% python3 -q
>>> import numpy as np
>>> np.set_printoptions(suppress=True, linewidth=120)
>>> tidy = lambda a: np.round(a, 2) + 0
>>> M = np.load("m.npy")
>>> M
array([[ 0., -3.,  2.,  1., -2.,  1.],
       [-1.,  0.,  1.,  2.,  1.,  0.],
       [ 0., -3.,  2.,  3.,  3.,  0.],
       [-2., -2.,  1., -2., -2.,  2.],
       [-2.,  3., -1., -3.,  0.,  2.],
       [ 0.,  0.,  0.,  0.,  0.,  2.]])
>>> blk = np.stack([M, -2 * M, M[::-1]])
>>> np.einsum("bij,cij->bc", blk, blk)
array([[ 109., -218.,  -14.],
       [-218.,  436.,   28.],
       [ -14.,   28.,  109.]])
>>> blk.sum(axis=0)
array([[ 0.,  3., -2., -1.,  2.,  1.],
       [-1.,  3., -2., -5., -1.,  2.],
       [-2.,  1., -1., -5., -5.,  2.],
       [ 2., -1.,  1.,  5.,  5., -2.],
       [ 1., -3.,  2.,  5.,  1., -2.],
       [ 0., -3.,  2.,  1., -2., -1.]])
>>> tidy(np.linalg.norm(blk, axis=(1, 2)))
array([10.44, 20.88, 10.44])
>>> tidy(np.linalg.det(blk))
array([ -140., -8960.,   140.])
>>> W0 = np.load("case13.npy")
>>> W0
array([[ 0.,  0.,  0., -3., -2.,  2.],
       [ 0.,  0.,  0.,  1., -1.,  2.],
       [ 0.,  0.,  0., -1., -1.,  2.],
       [-3.,  1., -1.,  0.,  0.,  0.],
       [-2., -1., -1.,  0.,  0.,  0.],
       [ 2.,  2.,  2.,  0.,  0.,  0.]])
>>> tidy(np.linalg.norm(W0, axis=0))
array([4.12, 2.45, 2.45, 3.32, 2.45, 3.46])
>>> tidy(np.linalg.norm(W0, axis=1))
array([4.12, 2.45, 2.45, 3.32, 2.45, 3.46])
>>> tidy(np.linalg.norm(W0, "nuc"))
np.float64(15.08)
>>> tidy(np.linalg.norm(W0[2], 1)), tidy(np.linalg.norm(W0[2], np.inf))
(np.float64(4.0), np.float64(2.0))
>>> W0[2] @ W0[0]
np.float64(9.0)
>>> np.all(np.linalg.eigvalsh(W0) > 0)
np.False_
>>> A = np.array([[1, -2, 4], [1, -1, 1], [1, 0, 0]])
>>> rng = np.random.default_rng(77581)
>>> lab = rng.permutation(3)
>>> other = A[:, lab] * rng.choice([-1, 1], 3)
>>> other
array([[ 1, -4,  2],
       [ 1, -1,  1],
       [ 1,  0,  0]])
>>> left, _, VT = np.linalg.svd(A.T @ other)
>>> tidy(np.linalg.lstsq(A, other)[0])
array([[ 1.,  0.,  0.],
       [ 0.,  0., -1.],
       [ 0., -1.,  0.]])
>>> tidy(left @ VT)
array([[ 1.,  0.,  0.],
       [ 0.,  0., -1.],
       [ 0., -1.,  0.]])
>>> q, V = np.linalg.qr(A[:, :2])[0], np.linalg.qr(A[:, 2:])[0]
>>> s = np.linalg.svd(q.T @ V, compute_uv=False)
>>> tidy(np.degrees(np.arccos(s.clip(0, 1))))
array([11.42])
>>> (s > 0.9).sum()
np.int64(1)
>>> vals, V = np.linalg.eig(A)
>>> tidy(np.sort(np.linalg.eigvals(A @ A)))
array([1., 1., 4.])
>>> tidy(np.sort(np.linalg.eigvals(np.linalg.inv(A))))
array([-1. +0.j, -1. +0.j,  0.5+0.j])
>>> arr = np.load("mat.npy")
>>> arr
array([[2, 1, 5],
       [1, 2, 2],
       [0, 1, 3],
       [3, 1, 0],
       [2, 1, 5]])
>>> np.count_nonzero(arr)
np.int64(13)
>>> np.diff(arr, axis=0)
array([[-1,  1, -3],
       [-1, -1,  1],
       [ 3,  0, -3],
       [-1,  0,  5]])
>>> arr - arr[0]
array([[ 0,  0,  0],
       [-1,  1, -3],
       [-2,  0, -2],
       [ 1,  0, -5],
       [ 0,  0,  0]])
>>> arr.sum(axis=1)
array([8, 5, 4, 4, 8])
>>> arr.sum(axis=0)
array([ 8,  6, 15])
>>> cov = arr.T @ arr
>>> tidy(np.linalg.eigvalsh(cov)[::-1])
array([77.26,  9.53,  2.21])
>>> tidy(np.linalg.svd(arr, compute_uv=False) ** 2)
array([77.26,  9.53,  2.21])
>>> other = np.c_[arr[:, :2] @ np.array([[0, 0], [3, 3]]), np.array([-6, 6, 6, 6, -4])]
>>> other
array([[ 3,  3, -6],
       [ 6,  6,  6],
       [ 3,  3,  6],
       [ 3,  3,  6],
       [ 3,  3, -4]])
>>> np.linalg.matrix_rank(np.c_[arr, other])
np.int64(4)
>>> tidy(np.linalg.norm(other - arr @ np.linalg.lstsq(arr, other)[0], axis=0))
array([0.  , 0.  , 6.16])
>>> tidy(np.linalg.norm(np.linalg.qr(arr)[0].T @ other, axis=0) ** 2 / ((other ** 2).sum(axis=0) + 1e-12))
array([1.  , 1.  , 0.76])
>>> J = np.load("block10.npy")
>>> J
array([[13., 12.,  8.],
       [12.,  6.,  6.],
       [ 8.,  6.,  1.]])
>>> # equal to its transpose
>>> other = J / np.linalg.norm(J, axis=1, keepdims=True)
>>> cov = other @ other.T
>>> (cov - 2 * np.eye(3)).round(6).argmax(axis=1)
array([1, 0, 0])
>>> tidy(cov)
array([[1.  , 0.97, 0.94],
       [0.97, 1.  , 0.93],
       [0.94, 0.93, 1.  ]])
>>> tidy(np.linalg.norm(other, axis=1))
array([1., 1., 1.])
>>> vals, V = np.linalg.eigh(J)
>>> x = np.array([3, -2, 9])
>>> (np.sign(V[:, -1].round(6)) == np.sign(V[0, -1].round(6))).astype(int)
array([1, 1, 1])
>>> tidy(V * np.abs(vals) @ V.T)
array([[15.69,  9.52,  6.34],
       [ 9.52, 10.14,  4.76],
       [ 6.34,  4.76,  6.17]])
>>> tidy(V * np.maximum(vals, 0) @ V.T)
array([[14.34, 10.76,  7.17],
       [10.76,  8.07,  5.38],
       [ 7.17,  5.38,  3.59]])
>>> np.abs(J).sum(axis=1).max(), np.abs(vals).max()
(np.float64(33.0), np.float64(26.0))
>>> x @ J @ x
np.float64(294.0)
